In [1]: import numpy as np

In [2]: np.set_printoptions(precision=3, suppress=True, linewidth=120)

In [3]: def rnd(a):
   ...:     return np.round(a, 3) + 0
   ...: 

In [4]: r0 = np.array([2, 2, 5, 0])

In [5]: v = np.array([3, 0, 6, -6])

In [6]: J = r0[:, None] + v[None, :]

In [7]: J
Out[7]: 
array([[ 5,  2,  8, -4],
       [ 5,  2,  8, -4],
       [ 8,  5, 11, -1],
       [ 3,  0,  6, -6]])

In [8]: # rows 0 and 1 are equal

In [9]: P = np.triu(np.array([[5, 1, 8, 5], [6, 4, 3, 1], [8, 7, 9, 0], [9, 5, 7, 1]]), 1) + np.eye(4)

In [10]: Y = P @ J @ np.linalg.inv(P)

In [11]: np.linalg.matrix_rank(Y)
Out[11]: np.int64(2)

In [12]: np.trace(Y), np.trace(J)
Out[12]: (np.float64(12.0), np.int64(12))

In [13]: print(rnd(np.linalg.det(Y)))
0.0

In [14]: P @ J - J @ P
Out[14]: 
array([[ 84.,  37.,  80., -69.],
       [ 27.,  10.,  -7., -36.],
       [  0.,  -8., -79., -45.],
       [  0.,  -3., -24., -15.]])

In [15]: Y
Out[15]: 
array([[  89.,  -45., -443., -446.],
       [  32.,  -15., -164., -158.],
       [   8.,   -3.,  -44.,  -38.],
       [   3.,   -3.,   -9.,  -18.]])

In [16]: rng = np.random.default_rng(1011)

In [17]: E = np.triu(rng.random((3, 3)) < 0.8, 1).astype(int)

In [18]: E = E + E.T

In [19]: E
Out[19]: 
array([[0, 1, 1],
       [1, 0, 1],
       [1, 1, 0]])

In [20]: np.trace(E @ E @ E) // 6
Out[20]: np.int64(1)

In [21]: np.argwhere(np.triu(E))
Out[21]: 
array([[0, 1],
       [0, 2],
       [1, 2]])

In [22]: low = np.diag(E.sum(axis=1)) - E

In [23]: low
Out[23]: 
array([[ 2, -1, -1],
       [-1,  2, -1],
       [-1, -1,  2]])

In [24]: print(low @ np.ones(3))
[0. 0. 0.]

In [25]: rnd(np.linalg.eigvalsh(low))
Out[25]: array([0., 3., 3.])

In [26]: (np.linalg.eigvalsh(low) < 1e-8).sum()
Out[26]: np.int64(1)

In [27]: round(np.linalg.det(low[1:, 1:]))
Out[27]: 3

In [28]: vals, evecs = np.linalg.eigh(E)

In [29]: x = np.array([-2, -1, -1])

In [30]: rnd(evecs * np.abs(vals) @ evecs.T)
Out[30]: 
array([[1.333, 0.333, 0.333],
       [0.333, 1.333, 0.333],
       [0.333, 0.333, 1.333]])

In [31]: rnd(x @ E @ x / (x @ x)), rnd(vals[0]), rnd(vals[-1])
Out[31]: (np.float64(1.667), np.float64(-1.0), np.float64(2.0))

In [32]: rnd(np.linalg.eigvalsh(E[1:, 1:]))
Out[32]: array([-1.,  1.])

In [33]: x @ E @ x
Out[33]: np.int64(10)

In [34]: r0 = np.array([-9, 3, 8])

In [35]: Y = E + np.outer(r0, np.eye(3)[2])

In [36]: Y
Out[36]: 
array([[ 0.,  1., -8.],
       [ 1.,  0.,  4.],
       [ 1.,  1.,  8.]])

In [37]: x = np.array([5, 3, 4])

In [38]: rhs = E @ x

In [39]: rhs
Out[39]: array([7, 9, 8])

In [40]: rnd(np.linalg.solve(E, -2 * rhs))
Out[40]: array([-10.,  -6.,  -8.])

In [41]: rnd(np.linalg.solve(E.T, E[2]))
Out[41]: array([0., 0., 1.])

In [42]: labels = rng.permutation(3)

In [43]: print(labels)
[1 2 0]

In [44]: Y = E[labels][:, labels]

In [45]: print(np.trace(Y))
0

In [46]: Y = np.array([[-2], [-1], [0]])

In [47]: W2 = np.array([[1, -1, -1]])

In [48]: F = Y @ W2 + 0.02 * rng.normal(size=(3, 3))

In [49]: rnd(F)
Out[49]: 
array([[-2.012,  2.04 ,  1.95 ],
       [-0.985,  0.999,  0.974],
       [-0.018,  0.009, -0.001]])

In [50]: Y = F + rng.integers(-2, 3, (3, 1)) @ rng.integers(-2, 3, (1, 3))

In [51]: rnd(Y)
Out[51]: 
array([[-6.012,  6.04 ,  3.95 ],
       [-2.985,  2.999,  1.974],
       [-4.018,  4.009,  1.999]])

In [52]: print(rnd(Y - F))
[[-4.  4.  2.]
 [-2.  2.  1.]
 [-4.  4.  2.]]

In [53]: np.linalg.matrix_rank(Y - F, tol=1e-8)
Out[53]: np.int64(1)

In [54]: np.abs(Y - F).sum(axis=1)
Out[54]: array([10.,  5., 10.])

In [55]: Y = np.linalg.inv(F)

In [56]: rnd(np.linalg.inv(Y))
Out[56]: 
array([[-2.012,  2.04 ,  1.95 ],
       [-0.985,  0.999,  0.974],
       [-0.018,  0.009, -0.001]])

In [57]: print(rnd(np.linalg.cond(F)))
880.312

In [58]: print(rnd(Y))
[[  30.541  -61.281 -119.687]
 [  57.264 -114.805 -123.578]
 [ -27.868   56.846    5.747]]

In [59]: np.linalg.cond(Y) > 100
Out[59]: np.True_

In [60]: round(np.log10(np.linalg.cond(Y)))
Out[60]: 3

In [61]: np.linalg.matrix_rank(Y, rtol=0.1)
Out[61]: np.int64(2)

In [62]: r0 = np.array([2, 2, 0])

In [63]: Y = F + np.outer(r0, np.eye(3)[1])

In [64]: print(rnd(np.linalg.det(Y) / np.linalg.det(F)), rnd(1 + np.linalg.solve(F, r0)[1]))
-114.082 -114.082

In [65]: print(np.linalg.matrix_rank(Y - F))
1

In [66]: np.linalg.matrix_rank(np.linalg.inv(Y) - np.linalg.inv(F), tol=1e-8)
Out[66]: np.int64(1)

In [67]: data = np.array([[0.0, 0.0, -2.0], [0.0, 0.0, 3.0], [-2.0, 3.0, 0.0]])

In [68]: # null space of dimension 1

In [69]: cov = data.T @ data

In [70]: np.allclose(cov, cov.T)
Out[70]: True

In [71]: np.diag(cov)
Out[71]: array([ 4.,  9., 13.])

In [72]: cov
Out[72]: 
array([[ 4., -6.,  0.],
       [-6.,  9.,  0.],
       [ 0.,  0., 13.]])

In [73]: (data @ data.T).shape
Out[73]: (3, 3)

In [74]: rnd(np.linalg.eigvalsh(cov)[::-1])
Out[74]: array([13., 13.,  0.])

In [75]: print(np.sort(np.abs(np.fft.fft(E[0]))), rnd(np.sort(np.linalg.svd(E, compute_uv=False))))
[1. 1. 2.] [1. 1. 2.]

In [76]: np.fft.fft(E[0])
Out[76]: array([ 2.+0.j, -1.+0.j, -1.+0.j])

In [77]: r = np.linalg.matrix_rank(data)

In [78]: r
Out[78]: np.int64(2)

In [79]: null = np.linalg.svd(data)[2][r:].T

In [80]: np.allclose(data @ null, 0)
Out[80]: True

In [81]: null.shape
Out[81]: (3, 1)

In [82]: U, sig, vt = np.linalg.svd(data)

In [83]: evecs = vt[:(sig > 1e-8).sum()]

In [84]: x = data[0] + 5 * data[2] + rng.integers(2) * np.eye(3)[0]

In [85]: x
Out[85]: array([-10.,  15.,  -2.])

In [86]: np.linalg.matrix_rank(np.vstack([data, x]))
Out[86]: np.int64(2)

In [87]: K = np.array([[1.0, 4.0, 0.0], [4.0, -1.0, 4.0], [0.0, 4.0, 2.0]])

In [88]: # equal to its transpose

In [89]: vals, evecs = np.linalg.eigh(K)

In [90]: rnd(vals)
Out[90]: array([-5.557,  1.481,  6.077])

In [91]: rnd(np.linalg.svd(K, compute_uv=False))
Out[91]: array([6.077, 5.557, 1.481])

In [92]: print(np.abs(evecs[:, -1]).round(6).argmax())
1

In [93]: rnd(evecs.T @ evecs)
Out[93]: 
array([[1., 0., 0.],
       [0., 1., 0.],
       [0., 0., 1.]])

In [94]: print(rnd(np.linalg.eigvalsh(K @ K)))
[ 2.192 30.883 36.925]

In [95]: rnd(np.linalg.eigvalsh(K + 2 * np.eye(3)))
Out[95]: array([-3.557,  3.481,  8.077])

In [96]: vals.sum(), np.trace(K)
Out[96]: (np.float64(2.0), np.float64(2.0))

In [97]: vals, evecs = np.linalg.eigh(K)

In [98]: x = np.array([2, 0, 8])

In [99]: (np.sign(evecs[:, -1].round(6)) == np.sign(evecs[0, -1].round(6))).astype(int)
Out[99]: array([1, 1, 1])

In [100]: rnd(evecs * np.abs(vals) @ evecs.T)
Out[100]: 
array([[ 3.503, -0.103,  2.172],
       [-0.103,  5.727,  0.44 ],
       [ 2.172,  0.44 ,  3.885]])

In [101]: rnd(np.linalg.eigvalsh(K[1:, 1:]))
Out[101]: array([-3.772,  4.772])

In [102]: mat = np.loadtxt("out10.csv", delimiter=",")

In [103]: mat
Out[103]: 
array([[ 1.967, -3.113,  0.117],
       [ 4.174,  3.258, -0.519],
       [ 3.211, -4.966, -2.087],
       [ 0.894, -1.794,  1.095],
       [ 3.25 , -1.829, -2.501],
       [ 1.883, -2.618, -2.042],
       [ 4.071, -2.683, -0.674],
       [ 3.062, -0.71 , -1.704],
       [ 2.405,  1.21 , -0.663],
       [ 3.485, -1.519, -1.701],
       [ 2.848, -2.782, -1.959],
       [ 4.967, -1.961, -2.493],
       [ 3.969,  0.731, -0.627],
       [ 3.701,  3.599, -0.457],
       [ 3.964,  1.015, -1.516],
       [ 2.884,  2.869,  1.41 ],
       [ 4.441, -3.029, -1.903],
       [ 2.237, -2.351, -2.885],
       [ 2.625,  1.024,  1.036],
       [ 2.314, -3.329, -2.261],
       [ 2.475, -1.763, -2.519],
       [ 4.651, -2.027, -0.611]])

In [104]: cov = np.cov(mat, rowvar=False)

In [105]: print(cov.shape)
(3, 3)

In [106]: np.argwhere(np.triu(np.abs(np.corrcoef(mat.T)) > 0.8, 1))
Out[106]: array([], shape=(0, 2), dtype=int64)

In [107]: rnd(np.linalg.eigvalsh(cov)[::-1])
Out[107]: array([6.016, 1.412, 0.663])

In [108]: rnd(np.polyfit(mat[:, 0], mat[:, 2], 1))
Out[108]: array([-0.24 , -0.399])

In [109]: rnd(np.median(mat, axis=0))
Out[109]: array([ 3.136, -1.812, -1.608])

In [110]: rnd(np.corrcoef(mat.T))
Out[110]: 
array([[ 1.   ,  0.176, -0.195],
       [ 0.176,  1.   ,  0.522],
       [-0.195,  0.522,  1.   ]])

In [111]: rnd(np.corrcoef(mat[:, 0], mat[:, 2])[0, 1])
Out[111]: np.float64(-0.195)

In [112]: np.einsum("ij,ji->", E, E)
Out[112]: np.int64(6)

In [113]: print(rnd(np.linalg.det(E.T)))
2.0

In [114]: print(np.kron(np.eye(2, dtype=int), E))
[[0 1 1 0 0 0]
 [1 0 1 0 0 0]
 [1 1 0 0 0 0]
 [0 0 0 0 1 1]
 [0 0 0 1 0 1]
 [0 0 0 1 1 0]]

In [115]: print(rnd(np.linalg.det(2 * E)), rnd(np.linalg.det(E)))
16.0 2.0

In [116]: M = np.array([[1, -1], [1, 0], [1, 1]])

In [117]: P = M @ np.linalg.solve(M.T @ M, M.T)

In [118]: np.linalg.matrix_rank(np.eye(3) - P)
Out[118]: np.int64(1)

In [119]: rnd(np.trace(P))
Out[119]: np.float64(2.0)

In [120]: print(rnd(np.linalg.eigvalsh(P)))
[0. 1. 1.]

In [121]: Y = M / np.linalg.norm(M, axis=1, keepdims=True)

In [122]: cov = Y @ Y.T

In [123]: print(rnd(cov))
[[1.    0.707 0.   ]
 [0.707 1.    0.707]
 [0.    0.707 1.   ]]

In [124]: (np.abs(cov) > 0.9).astype(int)
Out[124]: 
array([[1, 0, 0],
       [0, 1, 0],
       [0, 0, 1]])
